% python3 -q
>>> import numpy as np
>>> np.set_printoptions(suppress=True, linewidth=200)
>>> X = np.load("test15.npy")
>>> print(X)
[[2. 0. 0. 0. 0. 0. 0.]
 [0. 3. 0. 1. 0. 0. 1.]
 [0. 0. 2. 0. 0. 0. 0.]
 [0. 1. 0. 3. 0. 0. 1.]
 [0. 0. 0. 0. 2. 0. 0.]
 [0. 0. 0. 0. 0. 2. 0.]
 [0. 1. 0. 1. 0. 0. 3.]]
>>> ev, evecs = np.linalg.eigh(X)
>>> print(np.unique(ev.round(6) + 0, return_counts=True)[1])
[6 1]
>>> print(ev.round(3))
[2. 2. 2. 2. 2. 2. 5.]
>>> print(np.round(evecs @ np.diag(ev) @ evecs.T, 3) + 0)
[[2. 0. 0. 0. 0. 0. 0.]
 [0. 3. 0. 1. 0. 0. 1.]
 [0. 0. 2. 0. 0. 0. 0.]
 [0. 1. 0. 3. 0. 0. 1.]
 [0. 0. 0. 0. 2. 0. 0.]
 [0. 0. 0. 0. 0. 2. 0.]
 [0. 1. 0. 1. 0. 0. 3.]]
>>> print(np.round(np.linalg.svd(X, compute_uv=False), 3))
[5. 2. 2. 2. 2. 2. 2.]
>>> print(np.round(ev.sum(), 3), np.trace(X))
17.0 17.0
>>> print(np.round(np.linalg.eigvalsh(X @ X), 3))
[ 4.  4.  4.  4.  4.  4. 25.]
>>> print(np.round(evecs.T @ X @ evecs, 3) + 0)
[[2. 0. 0. 0. 0. 0. 0.]
 [0. 2. 0. 0. 0. 0. 0.]
 [0. 0. 2. 0. 0. 0. 0.]
 [0. 0. 0. 2. 0. 0. 0.]
 [0. 0. 0. 0. 2. 0. 0.]
 [0. 0. 0. 0. 0. 2. 0.]
 [0. 0. 0. 0. 0. 0. 5.]]
>>> print(np.round(np.abs(evecs[:, -1]), 3) + 0)
[0.    0.577 0.    0.577 0.    0.    0.577]
>>> M = np.array([[1.0, 0.7, -0.7, 2.2, -1.7, 0.5, -0.6, 0.6, 0.0],
...     [0.9, -0.5, 0.3, -0.3, 0.4, -1.9, 0.8, 0.2, 0.1],
...     [0.7, 0.8, -1.2, 0.2, 1.2, -0.1, 1.6, 0.2, 0.7],
...     [0.5, 0.3, 2.2, -2.0, 1.0, 0.6, 1.0, -1.1, 0.3],
...     [-0.8, -0.7, 1.0, 0.3, -0.9, -1.5, 0.2, -1.0, 0.9],
...     [-0.1, -0.6, 0.7, -0.3, -1.9, 0.8, -0.6, -1.0, 2.2]])
>>> print(M)
[[ 1.   0.7 -0.7  2.2 -1.7  0.5 -0.6  0.6  0. ]
 [ 0.9 -0.5  0.3 -0.3  0.4 -1.9  0.8  0.2  0.1]
 [ 0.7  0.8 -1.2  0.2  1.2 -0.1  1.6  0.2  0.7]
 [ 0.5  0.3  2.2 -2.   1.   0.6  1.  -1.1  0.3]
 [-0.8 -0.7  1.   0.3 -0.9 -1.5  0.2 -1.   0.9]
 [-0.1 -0.6  0.7 -0.3 -1.9  0.8 -0.6 -1.   2.2]]
>>> print(np.round(np.linalg.norm(M, axis=1), 3))
[3.268 2.387 2.674 3.583 2.67  3.376]
>>> print(round(float(np.linalg.norm(M[0] - M[4])), 3))
4.511
>>> print(np.round(np.linalg.norm(M, axis=0), 3))
[1.789 1.523 2.89  3.025 3.148 2.668 2.227 1.91  2.498]
>>> r0 = np.array([-3, 0])
>>> print(np.round(np.convolve(M[3], r0), 3))
[-1.5 -0.9 -6.6  6.  -3.  -1.8 -3.   3.3 -0.9  0. ]
>>> def softmax(z):
...     e = np.exp(z - z.max(axis=-1, keepdims=True))
...     return e / e.sum(axis=-1, keepdims=True)
... 
>>> print(np.round(softmax(10 * M[3]), 3) + 0)
[0. 0. 1. 0. 0. 0. 0. 0. 0.]
>>> print(np.round(softmax(M[3] + 3), 3))
[0.078 0.064 0.428 0.006 0.129 0.086 0.129 0.016 0.064]
>>> print(np.round(softmax(M[3]), 3))
[0.078 0.064 0.428 0.006 0.129 0.086 0.129 0.016 0.064]
>>> scores = M @ M.T / np.sqrt(9)
>>> print(np.round(softmax(scores)[3] @ M, 3))
[ 0.477  0.254  2.057 -1.854  0.892  0.508  0.954 -1.049  0.353]
>>> B = M / np.linalg.norm(M, axis=1, keepdims=True)
>>> gram = B @ B.T
>>> print(gram[0].round(3))
[ 1.    -0.296 -0.045 -0.674 -0.146  0.156]
>>> print(np.argwhere(np.triu(np.abs(gram) > 0.95, 1)))
[]
>>> print(gram.round(3))
[[ 1.    -0.296 -0.045 -0.674 -0.146  0.156]
 [-0.296  1.     0.293  0.167  0.373 -0.277]
 [-0.045  0.293  1.     0.029 -0.342 -0.38 ]
 [-0.674  0.167  0.029  1.     0.079  0.136]
 [-0.146  0.373 -0.342  0.079  1.     0.497]
 [ 0.156 -0.277 -0.38   0.136  0.497  1.   ]]
>>> print((gram - 2 * np.eye(6)).round(6).argmax(axis=1))
[5 4 1 1 5 4]
>>> rng = np.random.default_rng(410)
>>> labels = rng.permutation(7)
>>> print(labels)
[2 4 3 5 0 6 1]
>>> B = X[labels][:, labels]
>>> print(np.allclose(B, X))
False
>>> print(np.trace(B))
17.0
>>> print(B)
[[2. 0. 0. 0. 0. 0. 0.]
 [0. 2. 0. 0. 0. 0. 0.]
 [0. 0. 3. 0. 0. 1. 1.]
 [0. 0. 0. 2. 0. 0. 0.]
 [0. 0. 0. 0. 2. 0. 0.]
 [0. 0. 1. 0. 0. 3. 1.]
 [0. 0. 1. 0. 0. 1. 3.]]
>>> data = np.loadtxt("arr.csv", delimiter=",")
>>> print(data)
[[ 11.   7.  -5. -10.  -8.  10.  36.  -3.]
 [ -2.  -2.   2.   4.   4.  -4. -12.   2.]
 [-30.  -8.  -3.  -6. -17.   6. -15. -14.]
 [-19.  -1.  -8. -16. -25.  16.  21. -17.]
 [-27.  -5.  -6. -12. -23.  12.   3. -17.]
 [  6.   6.  -6. -12. -12.  12.  36.  -6.]
 [-20.  -2.  -7. -14. -23.  14.  15. -16.]
 [ 19.   1.   8.  16.  25. -16. -21.  17.]
 [-25.  -5.  -5. -10. -20.  10.   0. -15.]
 [  5.  -3.   7.  14.  18. -14. -30.  11.]
 [  9.   1.   3.   6.  10.  -6.  -6.   7.]]
>>> Uu, sv, Vh = np.linalg.svd(data)
>>> print(sv.round(3) + 0)
[114.493  67.114   0.      0.      0.      0.      0.      0.   ]
>>> B = Uu[:, :2] @ np.diag(sv[:2]) @ Vh[:2]
>>> print(np.round(np.abs(data - B).max(), 3))
0.0
>>> print(round(float(np.linalg.norm(data - B, 2)), 3), np.round(sv[2], 3))
0.0 0.0
>>> print(round(np.linalg.norm(data - B) / np.linalg.norm(data), 3))
0.0
